In [1]: import numpy as np

In [2]: np.set_printoptions(precision=2, suppress=True, linewidth=140, floatmode="fixed")

In [3]: mat = np.array([[4.0, 1.0, 1.0, 1.0, 1.0, 1.0],
   ...:     [1.0, 4.0, 1.0, 1.0, 1.0, 1.0],
   ...:     [1.0, 1.0, 4.0, 1.0, 1.0, 1.0],
   ...:     [1.0, 1.0, 1.0, 4.0, 1.0, 1.0],
   ...:     [1.0, 1.0, 1.0, 1.0, 4.0, 1.0],
   ...:     [1.0, 1.0, 1.0, 1.0, 1.0, 4.0]])

In [4]: mat
Out[4]: 
array([[4.00, 1.00, 1.00, 1.00, 1.00, 1.00],
       [1.00, 4.00, 1.00, 1.00, 1.00, 1.00],
       [1.00, 1.00, 4.00, 1.00, 1.00, 1.00],
       [1.00, 1.00, 1.00, 4.00, 1.00, 1.00],
       [1.00, 1.00, 1.00, 1.00, 4.00, 1.00],
       [1.00, 1.00, 1.00, 1.00, 1.00, 4.00]])

In [5]: Lm = np.linalg.cholesky(mat)

In [6]: round(np.prod(np.diag(Lm)) ** 2, 2), round(np.linalg.det(mat), 2)
Out[6]: (np.float64(2187.0), np.float64(2187.0))

In [7]: np.diag(Lm) ** 2
Out[7]: array([4.00, 3.75, 3.60, 3.50, 3.43, 3.38])

In [8]: np.linalg.eigvalsh(mat).min() > 0
Out[8]: np.True_

In [9]: arr = np.load("case16.npy")

In [10]: arr
Out[10]: 
array([[ 1.95, -0.24,  0.08],
       [-0.24, -0.99, -1.43],
       [ 0.08, -1.43,  0.04]])

In [11]: # symmetric

In [12]: out = np.array([[0, 0], [0, 0], [0, 1]])

In [13]: np.einsum("ij->j", arr)
Out[13]: array([ 1.79, -2.66, -1.31])

In [14]: np.einsum("ik,kj->ji", arr, out)
Out[14]: 
array([[ 0.00,  0.00,  0.00],
       [ 0.08, -1.43,  0.04]])

In [15]: np.linalg.matrix_rank(arr @ out)
Out[15]: np.int64(1)

In [16]: np.vstack([arr, out.T]).shape
Out[16]: (5, 3)

In [17]: np.einsum("ij,ij->i", arr, arr)
Out[17]: array([3.87, 3.08, 2.05])

In [18]: out.T @ arr.T
Out[18]: 
array([[ 0.00,  0.00,  0.00],
       [ 0.08, -1.43,  0.04]])

In [19]: [round(float(np.linalg.det(arr[:i, :i])), 2) + 0 for i in range(1, 4)]
Out[19]: [1.95, -1.99, -4.01]

In [20]: np.all(np.linalg.eigvalsh(arr) > 0)
Out[20]: np.False_

In [21]: np.round(np.linalg.eigvals(arr).sum().real, 2)
Out[21]: np.float64(1.0)

In [22]: np.linalg.eigvals(arr)
Out[22]: array([ 2.00,  1.00, -2.00])

In [23]: round(float(np.linalg.det(2 * arr)), 2), np.round(np.linalg.det(arr), 2)
Out[23]: (-32.05, np.float64(-4.01))

In [24]: np.round(np.einsum("ij,ji->", arr, arr), 2)
Out[24]: np.float64(9.0)

In [25]: np.kron(np.eye(2, dtype=int), arr)
Out[25]: 
array([[ 1.95, -0.24,  0.08,  0.00, -0.00,  0.00],
       [-0.24, -0.99, -1.43, -0.00, -0.00, -0.00],
       [ 0.08, -1.43,  0.04,  0.00, -0.00,  0.00],
       [ 0.00, -0.00,  0.00,  1.95, -0.24,  0.08],
       [-0.00, -0.00, -0.00, -0.24, -0.99, -1.43],
       [ 0.00, -0.00,  0.00,  0.08, -1.43,  0.04]])

In [26]: round(float(np.linalg.det(arr[::-1])), 2)
Out[26]: 4.01

In [27]: O = arr.astype(float).copy()

In [28]: for j in range(3):
    ...:     O[:, j] -= O[:, :j] @ (O[:, :j].T @ O[:, j])
    ...:     O[:, j] /= np.linalg.norm(O[:, j])
    ...: 

In [29]: np.round(O.T @ O, 2) + 0
Out[29]: 
array([[1.00, 0.00, 0.00],
       [0.00, 1.00, 0.00],
       [0.00, 0.00, 1.00]])

In [30]: O
Out[30]: 
array([[ 0.99, -0.04, -0.12],
       [-0.12, -0.58, -0.81],
       [ 0.04, -0.81,  0.58]])

In [31]: round(float(O[:, 1] @ O[:, 0]), 2)
Out[31]: 0.0

In [32]: E = np.loadtxt("data.csv", delimiter=",")

In [33]: E
Out[33]: 
array([[-0.09, -0.34, -0.01,  1.48],
       [-4.26,  0.12,  3.58,  2.16],
       [-1.66,  1.04,  3.02,  1.81],
       [-0.92, -1.24, -0.92,  0.64],
       [ 0.01,  0.62,  1.13,  1.06]])

In [34]: blk = np.stack([E, 2 * E, E[::-1]])

In [35]: (blk @ E.T).shape
Out[35]: (3, 5, 5)

In [36]: np.einsum("bij,cij->bc", blk, blk)
Out[36]: 
array([[ 60.62, 121.23,  22.64],
       [121.23, 242.47,  45.29],
       [ 22.64,  45.29,  60.62]])

In [37]: np.linalg.matrix_rank(blk.reshape(3, -1))
Out[37]: np.int64(2)

In [38]: np.allclose(E[:-1].T @ np.linalg.lstsq(E[:-1].T, E[-1])[0], E[-1])
Out[38]: True

In [39]: rk = np.linalg.matrix_rank(E)

In [40]: rk
Out[40]: np.int64(3)

In [41]: ns = np.linalg.svd(E)[2][rk:].T

In [42]: [int(np.linalg.matrix_rank(E[:i])) for i in range(1, len(E) + 1)]
Out[42]: [1, 2, 3, 3, 3]

In [43]: ns @ ns.T
Out[43]: 
array([[ 0.13, -0.27,  0.20, -0.05],
       [-0.27,  0.55, -0.40,  0.11],
       [ 0.20, -0.40,  0.29, -0.08],
       [-0.05,  0.11, -0.08,  0.02]])

In [44]: U, sv, VT = np.linalg.svd(E)

In [45]: V = VT[:(sv > 1e-8).sum()]

In [46]: rng = np.random.default_rng(2968)

In [47]: x = E[1] + -2 * E[0] + rng.integers(2) * np.eye(4)[1]

In [48]: x
Out[48]: array([-4.08,  1.80,  3.60, -0.80])

In [49]: np.allclose(V.T @ V @ x, x)
Out[49]: False

In [50]: V.T @ V
Out[50]: 
array([[ 0.87,  0.27, -0.20,  0.05],
       [ 0.27,  0.45,  0.40, -0.11],
       [-0.20,  0.40,  0.71,  0.08],
       [ 0.05, -0.11,  0.08,  0.98]])

In [51]: np.diag(V.T @ V)
Out[51]: array([0.87, 0.45, 0.71, 0.98])

In [52]: np.linalg.matrix_rank(np.vstack([E, x]))
Out[52]: np.int64(4)

In [53]: J = np.load("a.npy")

In [54]: J
Out[54]: 
array([[-4.98,  9.00,  1.95, -4.02],
       [-5.00,  8.99,  2.00, -4.01],
       [-5.00,  9.01,  2.04, -3.97],
       [-5.01,  9.03,  2.05, -4.00],
       [-4.99,  8.97,  1.96, -4.00],
       [-5.00,  8.99,  2.00, -4.03],
       [-4.98,  9.01,  2.01, -3.99],
       [-3.02, -6.98,  4.99, -1.98],
       [-2.95, -7.02,  5.01, -2.02],
       [-2.96, -6.99,  5.02, -2.02],
       [-3.03, -7.00,  4.96, -2.03],
       [-3.01, -6.99,  5.00, -2.02],
       [-2.98, -7.00,  5.01, -2.00],
       [-3.02, -7.00,  4.98, -1.99]])

In [55]: out = J / np.linalg.norm(J, axis=1, keepdims=True)

In [56]: gram = out @ out.T

In [57]: (gram - 2 * np.eye(14)).round(6).argmax(axis=1)
Out[57]: array([ 4,  5,  3,  2,  0,  1,  1, 13,  9,  8, 11, 13,  9,  7])

In [58]: np.argwhere(np.triu(np.abs(gram) > 0.95, 1))
Out[58]: 
array([[ 0,  1],
       [ 0,  2],
       [ 0,  3],
       [ 0,  4],
       [ 0,  5],
       [ 0,  6],
       [ 1,  2],
       [ 1,  3],
       [ 1,  4],
       [ 1,  5],
       [ 1,  6],
       [ 2,  3],
       [ 2,  4],
       [ 2,  5],
       [ 2,  6],
       [ 3,  4],
       [ 3,  5],
       [ 3,  6],
       [ 4,  5],
       [ 4,  6],
       [ 5,  6],
       [ 7,  8],
       [ 7,  9],
       [ 7, 10],
       [ 7, 11],
       [ 7, 12],
       [ 7, 13],
       [ 8,  9],
       [ 8, 10],
       [ 8, 11],
       [ 8, 12],
       [ 8, 13],
       [ 9, 10],
       [ 9, 11],
       [ 9, 12],
       [ 9, 13],
       [10, 11],
       [10, 12],
       [10, 13],
       [11, 12],
       [11, 13],
       [12, 13]])

In [59]: np.round(np.degrees(np.arccos(np.clip(gram[10, 13], -1, 1))), 2)
Out[59]: np.float64(0.28)
